$ ipython --no-banner

In [1]: import numpy as np

In [2]: from numpy import linalg as LA

In [3]: np.set_printoptions(precision=2, suppress=True, linewidth=140)

In [4]: def rnd(a):
   ...:     return np.round(a, 2) + 0
   ...: 

In [5]: feats = np.load("test13.npy")

In [6]: rnd(feats)
Out[6]: 
array([[-0.06,  0.11, -0.14, -0.27, -0.07,  0.07, -0.49, -0.8 ],
       [ 0.33, -0.25,  0.72,  0.22, -0.14, -0.37, -0.3 , -0.1 ],
       [ 0.17,  0.28, -0.3 ,  0.18, -0.17,  0.01, -0.72,  0.47],
       [-0.06, -0.75, -0.4 , -0.28,  0.  , -0.41, -0.14,  0.11],
       [-0.22,  0.24,  0.29, -0.71, -0.47, -0.12,  0.02,  0.26],
       [ 0.33,  0.4 , -0.05, -0.29,  0.6 , -0.53,  0.04,  0.01],
       [ 0.83, -0.08, -0.19, -0.21, -0.31,  0.26,  0.23, -0.05],
       [ 0.06, -0.26,  0.3 , -0.36,  0.52,  0.57, -0.28,  0.2 ]])

In [7]: x0 = np.array([1, 2, 1, 2, 2, 2, 2, 0])

In [8]: rhs = feats @ x0

In [9]: rnd(rhs)
Out[9]: array([-1.5 , -0.62, -0.98, -3.61, -2.04,  0.71,  0.43,  0.73])

In [10]: rnd(LA.solve(feats, 2 * rhs))
Out[10]: array([2., 4., 2., 4., 4., 4., 4., 0.])

In [11]: rnd(LA.solve(feats, rhs + feats[:, 1]))
Out[11]: array([1., 3., 1., 2., 2., 2., 2., 0.])

In [12]: rnd(LA.solve(feats.T, feats[5]))
Out[12]: array([0., 0., 0., 0., 0., 1., 0., 0.])

In [13]: rnd(LA.solve(feats, rhs))
Out[13]: array([1., 2., 1., 2., 2., 2., 2., 0.])

In [14]: O, evecs = LA.qr(feats[:, :2])[0], LA.qr(feats[:, 2:])[0]

In [15]: sigma = LA.svd(O.T @ evecs, compute_uv=False)

In [16]: rnd(sigma)
Out[16]: array([0., 0.])

In [17]: A2 = np.array([[-3, 0, -1],
    ...:     [2, -2, 0],
    ...:     [3, -2, 2],
    ...:     [-2, 2, 1],
    ...:     [-1, 1, 0],
    ...:     [0, -1, -3],
    ...:     [2, -1, 0],
    ...:     [2, -3, 2]])

In [18]: rnd(np.einsum("ij->j", feats))
Out[18]: array([ 1.39, -0.31,  0.24, -1.72, -0.06, -0.52, -1.63,  0.1 ])

In [19]: LA.matrix_rank(feats @ A2)
Out[19]: np.int64(3)

In [20]: np.vstack([feats, A2.T]).shape
Out[20]: (11, 8)
